>>> import numpy as np
>>> import numpy.linalg as la
>>> np.set_printoptions(suppress=True, linewidth=200)
>>> E = np.loadtxt("arr.csv", delimiter=",")
>>> print(E)
[[ 2.47 -2.18  3.24 -1.22 -2.63 -0.44 -3.31 -0.76]
 [-0.64  4.46  1.89  0.91 -0.9   0.75 -0.39 -1.87]
 [ 3.43  2.13 -1.94  1.44 -0.9  -1.52 -3.24  3.23]
 [-0.32 -4.35 -1.99 -0.18  2.62  0.2   2.5   0.24]
 [ 2.37  1.38  1.74 -0.26 -1.13 -0.04 -1.9   4.36]
 [ 0.16  2.71 -0.53  2.49 -0.69 -2.61 -0.12  3.15]
 [ 0.41 -1.78  0.79 -1.9  -0.04 -2.38 -1.08  3.16]
 [ 0.64 -1.69 -1.98 -2.47  1.35  0.98 -1.64  0.84]
 [-1.79 -1.79  3.67  2.99 -1.18 -1.23  2.93  0.88]
 [-2.96 -0.92  1.89 -0.04 -0.51  0.61  2.6   0.99]
 [-1.88  0.8  -4.93  1.06  0.33 -0.69  1.47  0.01]
 [ 0.57  0.81  0.32  1.75 -1.1   1.78 -0.33 -1.61]
 [ 0.92  2.36 -2.86  1.11 -0.99 -1.62 -1.59 -0.95]
 [ 0.78 -1.49  1.83 -2.25 -0.4  -0.22 -0.38  0.27]
 [ 0.26 -0.12  3.57 -5.06 -1.22 -2.86 -4.32  5.96]
 [-3.67  0.3   1.11 -0.04  1.46  0.96  2.3   1.44]]
>>> out = np.array([[-3, 2, 2],
...     [-3, -3, -2],
...     [-3, -1, 0],
...     [0, -1, 0],
...     [2, 3, -2],
...     [1, 2, -2],
...     [-3, -1, -2],
...     [-2, 1, 0]])
>>> print(la.matrix_rank(E @ out))
3
>>> print(np.round(np.einsum("ij->j", E), 2))
[ 0.75  0.63  5.82 -1.67 -5.93 -8.33 -6.5  19.34]
>>> vec = np.array([-1, -3, 1, 1, -3, 0, -3, 2])
>>> target = E @ vec
>>> print(np.round(la.lstsq(E, target)[0], 2) + 0)
[-1. -3.  1.  1. -3.  0. -3.  2.]
>>> print(np.round(la.solve(E.T @ E, E.T @ target), 2) + 0)
[-1. -3.  1.  1. -3.  0. -3.  2.]
>>> print(np.round(la.pinv(E) @ E, 2) + 0)
[[1. 0. 0. 0. 0. 0. 0. 0.]
 [0. 1. 0. 0. 0. 0. 0. 0.]
 [0. 0. 1. 0. 0. 0. 0. 0.]
 [0. 0. 0. 1. 0. 0. 0. 0.]
 [0. 0. 0. 0. 1. 0. 0. 0.]
 [0. 0. 0. 0. 0. 1. 0. 0.]
 [0. 0. 0. 0. 0. 0. 1. 0.]
 [0. 0. 0. 0. 0. 0. 0. 1.]]
>>> rng = np.random.default_rng(37887)
>>> target = target + 0.1 * rng.normal(size=16)
>>> print(target.round(2))
[22.5  -9.83  8.57 -3.56 12.9   2.43 13.44  2.51 10.36  3.26 -9.84  0.3  -3.97  6.25 27.12 -4.58]
>>> coef, *_ = la.lstsq(E, target)
>>> print(np.round(la.norm(target - E @ coef), 2))
0.18
>>> print(np.round(E.T @ (target - E @ coef), 2) + 0)
[0. 0. 0. 0. 0. 0. 0. 0.]
>>> lab = E[:, 6] > np.median(E[:, 6])
>>> u = E[lab].mean(axis=0) - E[~lab].mean(axis=0)
>>> print(((E - E.mean(axis=0)) @ u > 0).astype(int))
[0 1 0 1 0 0 0 0 1 1 1 1 0 0 0 1]
>>> print(np.argsort(-np.abs(u).round(6), kind="stable"))
[6 0 3 7 1 4 5 2]
>>> print(lab.astype(int))
[0 0 0 1 0 1 0 0 1 1 1 1 0 1 0 1]
>>> left, s, vt = la.svd(E, full_matrices=False)
>>> print(np.round(s / s[0], 2))
[1.   0.78 0.66 0.61 0.42 0.28 0.16 0.1 ]
>>> print(np.round(left.T @ E @ vt.T, 2) + 0)
[[14.    0.    0.    0.    0.    0.    0.    0.  ]
 [ 0.   10.93  0.    0.    0.    0.    0.    0.  ]
 [ 0.    0.    9.19  0.    0.    0.    0.    0.  ]
 [ 0.    0.    0.    8.55  0.    0.    0.    0.  ]
 [ 0.    0.    0.    0.    5.95  0.    0.    0.  ]
 [ 0.    0.    0.    0.    0.    3.97  0.    0.  ]
 [ 0.    0.    0.    0.    0.    0.    2.27  0.  ]
 [ 0.    0.    0.    0.    0.    0.    0.    1.39]]
>>> data = np.load("mat.npy")
>>> print(data)
[[ 3  1 -1  1 -1 -1  3  1  2 -3  2  0]
 [ 0  3  1 -1  1 -1 -1  3  1  2 -3  2]
 [ 2  0  3  1 -1  1 -1 -1  3  1  2 -3]
 [-3  2  0  3  1 -1  1 -1 -1  3  1  2]
 [ 2 -3  2  0  3  1 -1  1 -1 -1  3  1]
 [ 1  2 -3  2  0  3  1 -1  1 -1 -1  3]
 [ 3  1  2 -3  2  0  3  1 -1  1 -1 -1]
 [-1  3  1  2 -3  2  0  3  1 -1  1 -1]
 [-1 -1  3  1  2 -3  2  0  3  1 -1  1]
 [ 1 -1 -1  3  1  2 -3  2  0  3  1 -1]
 [-1  1 -1 -1  3  1  2 -3  2  0  3  1]
 [ 1 -1  1 -1 -1  3  1  2 -3  2  0  3]]
>>> lab = rng.permutation(12)
>>> out = data[:, lab] * rng.choice([-1, 1], 12)
>>> print(out)
[[ 3  2 -1 -3  1  0 -2 -1  1 -1  1 -3]
 [-2  1 -3  1 -1  2  3  1  1 -3 -1  0]
 [-1  3  0  1  1 -3 -2 -1 -1  1 -3 -2]
 [-3 -1 -2 -1  3  2 -1  1  1  1  0  3]
 [ 1 -1  3  1  0  1 -3  3 -1 -1 -2 -2]
 [ 1  1 -2 -1  2  3  1  0 -3  1  3 -1]
 [-1 -1 -1 -3 -3 -1  1  2  0 -1 -2 -3]
 [ 1  1 -3  0  2 -1 -1 -3 -2 -3 -1  1]
 [-1  3  1 -2  1  1  1  2  3  0 -3  1]
 [-3  0  1  3  3 -1 -1  1 -2 -2  1 -1]
 [ 0  2 -1 -2 -1  1 -3  3 -1  3  1  1]
 [-2 -3  1 -1 -1  3  0 -1 -3 -2 -1 -1]]
>>> left, _, vt = la.svd(data.T @ out)
>>> print(lab)
[ 9  8  1  6  3 11 10  4  5  7  2  0]
>>> print(np.round(left @ vt, 2) + 0)
[[ 0.  0.  0.  0.  0.  0.  0.  0.  0.  0.  0. -1.]
 [ 0.  0. -1.  0.  0.  0.  0.  0.  0.  0.  0.  0.]
 [ 0.  0.  0.  0.  0.  0.  0.  0.  0.  0. -1.  0.]
 [ 0.  0.  0.  0.  1.  0.  0.  0.  0.  0.  0.  0.]
 [ 0.  0.  0.  0.  0.  0.  0.  1.  0.  0.  0.  0.]
 [ 0.  0.  0.  0.  0.  0.  0.  0. -1.  0.  0.  0.]
 [ 0.  0.  0. -1.  0.  0.  0.  0.  0.  0.  0.  0.]
 [ 0.  0.  0.  0.  0.  0.  0.  0.  0. -1.  0.  0.]
 [ 0.  1.  0.  0.  0.  0.  0.  0.  0.  0.  0.  0.]
 [-1.  0.  0.  0.  0.  0.  0.  0.  0.  0.  0.  0.]
 [ 0.  0.  0.  0.  0.  0. -1.  0.  0.  0.  0.  0.]
 [ 0.  0.  0.  0.  0.  1.  0.  0.  0.  0.  0.  0.]]
